>>> import numpy as np
>>> from numpy import linalg as LA
>>> np.set_printoptions(suppress=True, linewidth=200)
>>> E = np.load("w.npy")
>>> E
array([[-26.59,  -5.65,  -5.99,   1.09,   0.33,  18.81,  12.49,  -2.28],
       [ -0.43,  -4.69,  -5.85,   9.44,  -2.83,   6.8 ,  18.76,  -3.27],
       [ 15.23,  16.78,  17.49, -18.93, -15.03, -13.75, -19.57,  -2.87],
       [-28.32,  -4.03,  -5.85,  -0.68,   0.79,  18.47,  13.25,  -1.27],
       [ 14.72,  17.37,  18.1 , -20.38, -17.77, -13.62, -20.77,  -2.45],
       [-28.4 ,  -2.86,  -5.01,  -1.05,  -0.46,  18.95,  14.87,  -2.17],
       [-27.72,  -3.3 ,  -5.11,   0.83,   0.97,  18.01,  13.27,  -1.22],
       [ -0.63,  -6.54,  -5.1 ,   9.87,  -1.13,   6.07,  17.38,  -4.53],
       [ 16.41,  14.73,  18.52, -20.07, -17.48, -14.74, -19.82,  -4.02],
       [  1.66,  -5.58,  -5.26,   8.67,  -2.45,   6.18,  18.17,  -3.8 ],
       [ 13.56,  14.84,  18.87, -20.07, -16.87, -14.71, -18.49,  -1.11],
       [ 15.81,  17.18,  17.25, -19.99, -17.85, -13.31, -19.14,  -1.39],
       [ 16.1 ,  16.09,  18.48, -19.42, -15.47, -14.43, -20.62,  -1.4 ],
       [ -1.01,  -4.55,  -3.8 ,  10.12,  -1.92,   5.13,  16.93,  -5.85],
       [ 15.5 ,  17.21,  19.07, -20.62, -17.27, -13.04, -20.65,  -2.21],
       [ 16.42,  18.28,  17.25, -21.11, -16.01, -15.11, -20.13,  -0.53],
       [-27.35,  -4.84,  -8.2 ,  -0.32,   0.44,  17.36,  13.12,  -2.75]])
>>> x = np.array([-1, -3, -4, -1, 0, 3, 5, 5])
>>> (E @ x).argmax()
np.int64(3)
>>> x @ E
Traceback (most recent call last):
  File "<python-input-7>", line 1, in <module>
    x @ E
    ~~^~~
ValueError: matmul: Input operand 1 has a mismatch in its core dimension 0, with gufunc signature (n?,k),(k,m?)->(n?,m?) (size 17 is different from 8)
>>> W0 = np.array([[-0.8, 0.3, -1.6, 0.0],
...     [0.01, 0.58, 1.01, 1.28],
...     [0.0, 0.6, 1.0, 1.3],
...     [0.3, -1.4, 1.5, -1.3],
...     [-0.1, -0.8, 0.0, 0.0],
...     [-1.7, -1.6, -0.4, 0.8]])
>>> Y = W0 / LA.norm(W0, axis=1)
Traceback (most recent call last):
  File "<python-input-9>", line 1, in <module>
    Y = W0 / LA.norm(W0, axis=1)
        ~~~^~~~~~~~~~~~~~~~~~~~~
ValueError: operands could not be broadcast together with shapes (6,4) (6,) 
>>> Y = W0 / LA.norm(W0, axis=1, keepdims=True)
>>> G = Y @ Y.T
>>> G[5].round(2)
array([ 0.34, -0.08, -0.07,  0.01,  0.72,  1.  ])
>>> np.argwhere(np.triu(np.abs(G) > 0.95, 1))
array([[1, 2]])
>>> (G - 2 * np.eye(6)).round(6).argmax(axis=1)
array([5, 2, 1, 4, 5, 4])
>>> (np.abs(G) > 0.9).astype(int)
array([[1, 0, 0, 0, 0, 0],
       [0, 1, 1, 0, 0, 0],
       [0, 1, 1, 0, 0, 0],
       [0, 0, 0, 1, 0, 0],
       [0, 0, 0, 0, 1, 0],
       [0, 0, 0, 0, 0, 1]])
>>> G.round(2)
array([[ 1.  , -0.46, -0.45, -0.69, -0.11,  0.34],
       [-0.46,  1.  ,  1.  , -0.23, -0.33, -0.08],
       [-0.45,  1.  ,  1.  , -0.24, -0.34, -0.07],
       [-0.69, -0.23, -0.24,  1.  ,  0.55,  0.01],
       [-0.11, -0.33, -0.34,  0.55,  1.  ,  0.72],
       [ 0.34, -0.08, -0.07,  0.01,  0.72,  1.  ]])
>>> np.round(LA.norm(Y, axis=1), 2)
array([1., 1., 1., 1., 1., 1.])
>>> u, v = W0[1], W0[5]
>>> round(u @ v, 2)
np.float64(-0.32)
>>> round(float(u @ u), 2)
3.0
>>> pr = (u @ v) / (u @ u) * u
>>> pr.round(2) + 0
array([ 0.  , -0.06, -0.11, -0.14])
>>> np.round(v - pr, 2)
array([-1.7 , -1.54, -0.29,  0.94])
>>> round(float((v - pr) @ u), 2)
0.0
>>> np.round(np.outer(u, v), 2) + 0
array([[-0.02, -0.02,  0.  ,  0.01],
       [-0.99, -0.93, -0.23,  0.46],
       [-1.72, -1.62, -0.4 ,  0.81],
       [-2.18, -2.05, -0.51,  1.02]])
>>> LA.matrix_rank(np.outer(u, v))
np.int64(1)
>>> Y = np.c_[W0[:, :1] @ np.array([[7]]), np.array([1, 2, 1, 2, 0, 0])]
>>> Y.round(2)
array([[ -5.6 ,   1.  ],
       [  0.07,   2.  ],
       [  0.  ,   1.  ],
       [  2.1 ,   2.  ],
       [ -0.7 ,   0.  ],
       [-11.9 ,   0.  ]])
>>> np.round(LA.norm(Y - W0 @ LA.lstsq(W0, Y)[0], axis=0), 2) + 0
array([0.  , 1.96])
>>> LA.matrix_rank(Y)
np.int64(2)
>>> round(LA.norm(W0), 2)
np.float64(4.71)
>>> np.zeros(6, 4)
Traceback (most recent call last):
  File "<python-input-32>", line 1, in <module>
    np.zeros(6, 4)
    ~~~~~~~~^^^^^^
TypeError: Cannot interpret '4' as a data type
>>> np.round(W0.sum(axis=0), 2)
array([-2.29, -2.32,  1.51,  2.08])
>>> LA.matrix_rank(W0)
np.int64(4)
>>> np.abs(W0).max()
np.float64(1.7)
>>> W0[:, 4]
Traceback (most recent call last):
  File "<python-input-36>", line 1, in <module>
    W0[:, 4]
    ~~^^^^^^
IndexError: index 4 is out of bounds for axis 1 with size 4
>>> np.count_nonzero(W0)
np.int64(20)
>>> T = np.stack([W0, 5 * W0, W0[::-1]])
>>> np.round(LA.norm(T, axis=(1, 2)), 2)
array([ 4.71, 23.57,  4.71])
>>> LA.matrix_rank(T)
array([4, 4, 4])
>>> LA.matrix_rank(T.reshape(3, -1))
np.int64(2)
>>> m1 = np.load("mat.npy")
>>> m1
array([[-5.6 ,  2.  , -4.14,  9.05,  4.79,  2.86, -4.37],
       [-2.3 ,  0.31,  2.06,  0.9 ,  1.23,  4.39,  8.26],
       [-8.42, -1.69, -1.07, -3.06,  2.51, -2.47,  0.28],
       [-1.92,  0.9 , -6.46, -2.09,  2.75, -5.01, 10.25],
       [ 5.88, -6.08, -9.78,  3.41, -0.99,  0.51, -1.28],
       [-4.56,  4.75, -2.56,  4.85,  2.17, -1.29, -2.7 ],
       [-4.03, -2.88, -0.81, -1.36, -0.01, -2.8 ,  2.59],
       [ 5.15,  2.88, -3.92,  2.1 ,  1.22, -0.54, -3.76],
       [ 1.9 ,  1.62,  2.68,  3.17, -1.43,  0.63,  0.11],
       [ 2.95, -1.86,  2.87, -4.36, -3.09, -5.13, -2.67],
       [ 3.37,  4.29, -4.8 , -3.62, -0.37,  5.82, -2.83],
       [-5.58,  6.03, -5.14, -3.19,  6.5 ,  3.88,  0.22],
       [-0.07, -1.61, -0.48,  0.62, -5.39, -7.02,  2.41],
       [ 0.25, -1.3 ,  1.73,  1.84,  2.2 ,  0.45,  0.98],
       [ 1.37,  8.37,  8.68, -2.26, -1.54,  3.97, -6.34],
       [ 1.52, -0.29,  0.33, -1.78,  1.84,  9.59, -3.41],
       [-2.12, -5.44, -2.88,  6.64,  4.58, -7.95,  8.72],
       [-2.06,  4.2 , -6.82,  0.72,  6.6 ,  1.51,  7.99],
       [-1.21,  2.78,  4.14,  3.52, -0.38,  8.83, -0.57],
       [-3.05, -4.36,  0.51, -0.14,  0.35,  0.64,  1.43],
       [ 5.93,  5.28, -4.51, -3.93,  1.23, 11.53, -5.31],
       [-5.65, -3.11,  2.01,  6.59, -0.78,  0.49, -4.1 ],
       [-1.58, -2.01,  2.59, -2.47,  2.02,  7.03,  2.69],
       [ 6.27, -0.5 ,  5.73, -7.48,  2.01,  5.07, -0.29],
       [ 0.72, -1.89,  1.35,  0.44,  3.16, -1.17, -3.93],
       [-0.94, -0.62,  2.43, -4.28, -2.24, -0.2 , -2.73],
       [-1.56,  6.51, -5.71, -3.77, -2.47,  0.39, -1.48],
       [ 3.14, -1.24, -3.62,  0.7 , -2.27, -5.54, -1.61],
       [ 2.06,  4.09, -1.5 ,  4.01,  1.63, -2.09, -1.44],
       [-1.1 ,  4.93, -3.27, -2.62, -0.59, -0.8 ,  4.31],
       [ 1.33,  1.46, -3.07,  1.45,  0.06, -0.78, -1.14],
       [ 0.3 ,  2.71,  4.82, -0.09, -0.95, -1.48,  4.49]])
>>> x = np.array([2, 0, 1, 2, 1, 2, 0])
>>> h = np.maximum(m1 @ x, 0)
>>> np.flatnonzero(h > 1e-9)
array([ 0,  1,  4,  7,  8, 10, 13, 14, 15, 17, 18, 20, 21, 22, 23, 24, 28, 30, 31])
>>> mat = np.load("a.npy")
>>> mat
array([[54., 56., 49., 35., 42., 56.,  7., 49.,  0.],
       [56., 69., 56., 40., 48., 64.,  8., 56.,  0.],
       [49., 56., 54., 35., 42., 56.,  7., 49.,  0.],
       [35., 40., 35., 30., 30., 40.,  5., 35.,  0.],
       [42., 48., 42., 30., 41., 48.,  6., 42.,  0.],
       [56., 64., 56., 40., 48., 69.,  8., 56.,  0.],
       [ 7.,  8.,  7.,  5.,  6.,  8.,  6.,  7.,  0.],
       [49., 56., 49., 35., 42., 56.,  7., 54.,  0.],
       [ 0.,  0.,  0.,  0.,  0.,  0.,  0.,  0.,  5.]])
>>> u, v = mat[2], mat[3]
>>> u @ u
np.float64(17028.0)
>>> pr = (u @ v) / (u @ u) * u
>>> np.outer(u, v)
array([[1715., 1960., 1715., 1470., 1470., 1960.,  245., 1715.,    0.],
       [1960., 2240., 1960., 1680., 1680., 2240.,  280., 1960.,    0.],
       [1890., 2160., 1890., 1620., 1620., 2160.,  270., 1890.,    0.],
       [1225., 1400., 1225., 1050., 1050., 1400.,  175., 1225.,    0.],
       [1470., 1680., 1470., 1260., 1260., 1680.,  210., 1470.,    0.],
       [1960., 2240., 1960., 1680., 1680., 2240.,  280., 1960.,    0.],
       [ 245.,  280.,  245.,  210.,  210.,  280.,   35.,  245.,    0.],
       [1715., 1960., 1715., 1470., 1470., 1960.,  245., 1715.,    0.],
       [   0.,    0.,    0.,    0.,    0.,    0.,    0.,    0.,    0.]])
>>> pr.round(2)
array([34.95, 39.94, 38.51, 24.96, 29.96, 39.94,  4.99, 34.95,  0.  ])
>>> LA.matrix_rank(np.outer(u, v))
np.int64(1)
>>> np.round(v - pr, 2)
array([ 0.05,  0.06, -3.51,  5.04,  0.04,  0.06,  0.01,  0.05,  0.  ])
